In [1]: import numpy as np

In [2]: np.set_printoptions(precision=3, suppress=True, linewidth=200, legacy="1.25")

In [3]: data = np.load("out11.npy")

In [4]: data
Out[4]: 
array([[-3.,  0.,  0.],
       [-7.,  6., -2.],
       [-7.,  4.,  0.]])

In [5]: rng = np.random.default_rng(262973)

In [6]: labels = rng.permutation(3)

In [7]: labels
Out[7]: array([2, 0, 1])

In [8]: Y = data[labels][:, labels]

In [9]: print(np.sort(np.abs(np.linalg.eigvals(Y))))
[2. 3. 4.]

In [10]: r0, r1 = data[0], data[2]

In [11]: r0 @ r1
Out[11]: 21.0

In [12]: r0 @ r0
Out[12]: 9.0

In [13]: p = (r0 @ r1) / (r0 @ r0) * r0

In [14]: print(np.linalg.matrix_rank(np.outer(r0, r1)))
1

In [15]: round(np.linalg.norm(r0 + r1) ** 2 + np.linalg.norm(r0 - r1) ** 2, 3)
Out[15]: 148.0

In [16]: np.outer(r0, r1)
Out[16]: 
array([[ 21., -12.,  -0.],
       [ -0.,   0.,   0.],
       [ -0.,   0.,   0.]])

In [17]: Y = np.linalg.inv(data)

In [18]: np.allclose(Y, data.T)
Out[18]: False

In [19]: Q, vecs = np.linalg.qr(data[:, :1])[0], np.linalg.qr(data[:, 1:])[0]

In [20]: sigma = np.linalg.svd(Q.T @ vecs, compute_uv=False)

In [21]: sigma
Out[21]: array([0.957])

In [22]: print(np.degrees(np.arccos(sigma.clip(0, 1))))
[16.859]

In [23]: print(round(float(np.linalg.norm(Q @ Q.T - vecs @ vecs.T, 2)), 3))
1.0

In [24]: vec = np.array([5, 2, 5])

In [25]: target = data @ vec

In [26]: target
Out[26]: array([-15., -33., -27.])

In [27]: np.round(np.linalg.solve(data.T, data[1]), 3) + 0
Out[27]: array([0., 1., 0.])

In [28]: np.round(np.linalg.solve(data, data[:, 0]), 3) + 0
Out[28]: array([1., 0., 0.])

In [29]: np.linalg.solve(data, -1 * target)
Out[29]: array([-5., -2., -5.])

In [30]: E = np.loadtxt("layer4.csv", delimiter=",")

In [31]: E
Out[31]: 
array([[-2.156,  1.65 ,  1.697,  3.429,  1.729],
       [ 1.232, -0.985,  4.044, -1.676,  1.83 ],
       [-1.078,  1.266, -1.943, -2.189,  3.697],
       [ 0.616,  4.36 ,  1.021, -1.405, -1.61 ],
       [ 4.158,  0.83 , -0.973,  1.915,  1.551]])

In [32]: Y = E / np.sqrt((E ** 2).mean(axis=1, keepdims=True))

In [33]: np.linalg.matrix_rank(Y) == np.linalg.matrix_rank(E)
Out[33]: True

In [34]: vec = np.array([1, 0, -3, -3, -3])

In [35]: target = E @ vec

In [36]: target
Out[36]: array([-22.721, -11.364,   0.23 ,   6.597,  -3.32 ])

In [37]: np.round(np.linalg.solve(E, target), 3) + 0
Out[37]: array([ 1.,  0., -3., -3., -3.])

In [38]: np.round(np.linalg.solve(E, E[:, 2]), 3) + 0
Out[38]: array([0., 0., 1., 0., 0.])

In [39]: labels = rng.permutation(5)

In [40]: labels
Out[40]: array([1, 2, 3, 4, 0])

In [41]: Y = E[labels][:, labels]

In [42]: np.allclose(Y, E)
Out[42]: False

In [43]: np.diag(Y)
Out[43]: array([-0.985, -1.943, -1.405,  1.551, -2.156])

In [44]: np.round(np.linalg.det(Y), 3), round(float(np.linalg.det(E[labels])), 3)
Out[44]: (3125.0, 3125.0)

In [45]: Y
Out[45]: 
array([[-0.985,  4.044, -1.676,  1.83 ,  1.232],
       [ 1.266, -1.943, -2.189,  3.697, -1.078],
       [ 4.36 ,  1.021, -1.405, -1.61 ,  0.616],
       [ 0.83 , -0.973,  1.915,  1.551,  4.158],
       [ 1.65 ,  1.697,  3.429,  1.729, -2.156]])

In [46]: F = np.loadtxt("x.csv", delimiter=",")

In [47]: F
Out[47]: 
array([[-0.221,  1.988],
       [ 1.988,  0.221]])

In [48]: w, vecs = np.linalg.eigh(F)

In [49]: vec = np.array([0, 1])

In [50]: vec @ F @ vec
Out[50]: 0.221

In [51]: print(np.round(vecs * np.abs(w) @ vecs.T, 3) + 0)
[[2. 0.]
 [0. 2.]]

In [52]: J = np.loadtxt("arr.csv", delimiter=",")

In [53]: J
Out[53]: 
array([[-1.363,  0.156, -0.093],
       [ 1.341,  0.582, -0.004],
       [-1.037, -0.42 ,  0.122],
       [-1.315,  0.202, -0.032],
       [ 1.576, -0.215,  0.107],
       [-0.243,  0.343, -0.126],
       [ 2.668, -0.468, -0.02 ],
       [-0.729, -0.042, -0.185],
       [ 4.446, -0.651,  0.05 ],
       [-1.122,  0.844, -0.275],
       [-1.668,  0.323,  0.018]])

In [54]: vec = np.array([-3, -3, 1])

In [55]: target = J @ vec

In [56]: print(np.linalg.solve(J.T @ J, J.T @ target))
[-3. -3.  1.]

In [57]: np.round(np.linalg.pinv(J) @ J, 3) + 0
Out[57]: 
array([[1., 0., 0.],
       [0., 1., 0.],
       [0., 0., 1.]])

In [58]: target
Out[58]: array([  3.528,  -5.773,   4.493,   3.307,  -3.976,  -0.426,  -6.62 ,   2.128, -11.335,   0.559,   4.053])

In [59]: print(np.linalg.lstsq(J, target)[0])
[-3. -3.  1.]

In [60]: target = target + 0.05 * rng.normal(size=11)

In [61]: target
Out[61]: array([  3.541,  -5.793,   4.533,   3.38 ,  -3.966,  -0.448,  -6.648,   2.153, -11.317,   0.516,   4.051])

In [62]: b, *_ = np.linalg.lstsq(J, target)

In [63]: np.round(np.linalg.norm(target - J @ b), 3)
Out[63]: 0.087

In [64]: b.round()
Out[64]: array([-3., -3.,  1.])

In [65]: print(b)
[-3.009 -3.043  1.03 ]

In [66]: J.sum(axis=1)
Out[66]: array([-1.3  ,  1.919, -1.335, -1.145,  1.468, -0.026,  2.18 , -0.956,  3.845, -0.553, -1.327])

In [67]: print(np.count_nonzero(J))
33

In [68]: cov = np.cov(J, rowvar=False)

In [69]: J.std(axis=0)
Out[69]: array([1.904, 0.444, 0.116])

In [70]: mat = np.load("dump.npy")

In [71]: mat
Out[71]: 
array([[-0.272,  0.015, -0.761,  0.408, -0.393, -0.161],
       [ 0.181, -0.559,  0.359,  0.392, -0.197, -0.578],
       [ 0.543,  0.27 ,  0.132, -0.039, -0.751,  0.221],
       [-0.724, -0.21 ,  0.373, -0.085, -0.441,  0.3  ],
       [-0.272,  0.713,  0.269,  0.002, -0.065, -0.584],
       [ 0.   ,  0.249,  0.252,  0.819,  0.209,  0.4  ]])

In [72]: np.linalg.norm(mat, axis=0)
Out[72]: array([1., 1., 1., 1., 1., 1.])

In [73]: r0 = np.array([-6, -3, 5, -8, -9, -2])

In [74]: Y = mat + np.outer(r0, np.eye(6)[5])

In [75]: np.round(np.linalg.det(Y) / np.linalg.det(mat), 3), np.round(1 + np.linalg.solve(mat, r0)[5], 3)
Out[75]: (6.857, 6.857)

In [76]: Y
Out[76]: 
array([[-0.272,  0.015, -0.761,  0.408, -0.393, -6.161],
       [ 0.181, -0.559,  0.359,  0.392, -0.197, -3.578],
       [ 0.543,  0.27 ,  0.132, -0.039, -0.751,  5.221],
       [-0.724, -0.21 ,  0.373, -0.085, -0.441, -7.7  ],
       [-0.272,  0.713,  0.269,  0.002, -0.065, -9.584],
       [ 0.   ,  0.249,  0.252,  0.819,  0.209, -1.6  ]])

In [77]: vec = np.array([-4, -2, 8, 3, -7, -6])

In [78]: mat.T @ (mat @ vec)
Out[78]: array([-4., -2.,  8.,  3., -7., -6.])

In [79]: theta = np.radians(60)

In [80]: Rm = np.eye(6)

In [81]: Rm[3, 3] = Rm[2, 2] = np.cos(theta)

In [82]: Rm[3, 2], Rm[2, 3] = -np.sin(theta), np.sin(theta)

In [83]: Rm
Out[83]: 
array([[ 1.   ,  0.   ,  0.   ,  0.   ,  0.   ,  0.   ],
       [ 0.   ,  1.   ,  0.   ,  0.   ,  0.   ,  0.   ],
       [ 0.   ,  0.   ,  0.5  ,  0.866,  0.   ,  0.   ],
       [ 0.   ,  0.   , -0.866,  0.5  ,  0.   ,  0.   ],
       [ 0.   ,  0.   ,  0.   ,  0.   ,  1.   ,  0.   ],
       [ 0.   ,  0.   ,  0.   ,  0.   ,  0.   ,  1.   ]])

In [84]: Y = mat @ Rm.T

In [85]: print(Y)
[[-0.272  0.015 -0.027  0.863 -0.393 -0.161]
 [ 0.181 -0.559  0.519 -0.115 -0.197 -0.578]
 [ 0.543  0.27   0.032 -0.134 -0.751  0.221]
 [-0.724 -0.21   0.113 -0.366 -0.441  0.3  ]
 [-0.272  0.713  0.136 -0.232 -0.065 -0.584]
 [ 0.     0.249  0.835  0.191  0.209  0.4  ]]

In [86]: np.linalg.svd(mat, compute_uv=False), np.linalg.svd(Y, compute_uv=False)
Out[86]: (array([1., 1., 1., 1., 1., 1.]), array([1., 1., 1., 1., 1., 1.]))

In [87]: np.allclose(mat @ mat.T, Y @ Y.T)
Out[87]: True

In [88]: np.abs(Y - mat).max(axis=0)
Out[88]: array([0.   , 0.   , 0.734, 0.628, 0.   , 0.   ])

In [89]: vec = np.array([-5, 0, -5, -4, 2, -5])

In [90]: print(np.round(np.linalg.det(Y), 3))
-1.0

In [91]: np.round(Y.T @ (Y @ vec), 3) + 0
Out[91]: array([-5.,  0., -5., -4.,  2., -5.])

In [92]: np.round(np.linalg.norm(vec), 3), round(float(np.linalg.norm(Y @ vec)), 3)
Out[92]: (9.747, 9.747)

In [93]: np.sort(np.abs(np.degrees(np.angle(np.linalg.eigvals(Y)))))
Out[93]: array([  0.   ,  79.163,  79.163, 127.054, 127.054, 180.   ])

In [94]: X = -2 * np.eye(2) + np.ones((2, 2))

In [95]: X
Out[95]: 
array([[-1.,  1.],
       [ 1., -1.]])

In [96]: # symmetric, so the eigenvalues are real

In [97]: left, sigma, Vh = np.linalg.svd(X)

In [98]: vecs = Vh[:(sigma > 1e-8).sum()]

In [99]: vec = X[1] + -2 * X[0] + rng.integers(2) * np.eye(2)[0]

In [100]: vec
Out[100]: array([ 4., -3.])

In [101]: np.linalg.matrix_rank(np.vstack([X, vec]))
Out[101]: 2

In [102]: np.diag(vecs.T @ vecs)
Out[102]: array([0.5, 0.5])

In [103]: np.allclose(vecs.T @ vecs @ vec, vec)
Out[103]: False

In [104]: print(vecs.T @ vecs)
[[ 0.5 -0.5]
 [-0.5  0.5]]

In [105]: Y = X[0, 0] * X[1:] - np.outer(X[1:, 0], X[0])

In [106]: Y
Out[106]: array([[0., 0.]])

In [107]: X[:, 0] / X[0, 0]
Out[107]: array([ 1., -1.])
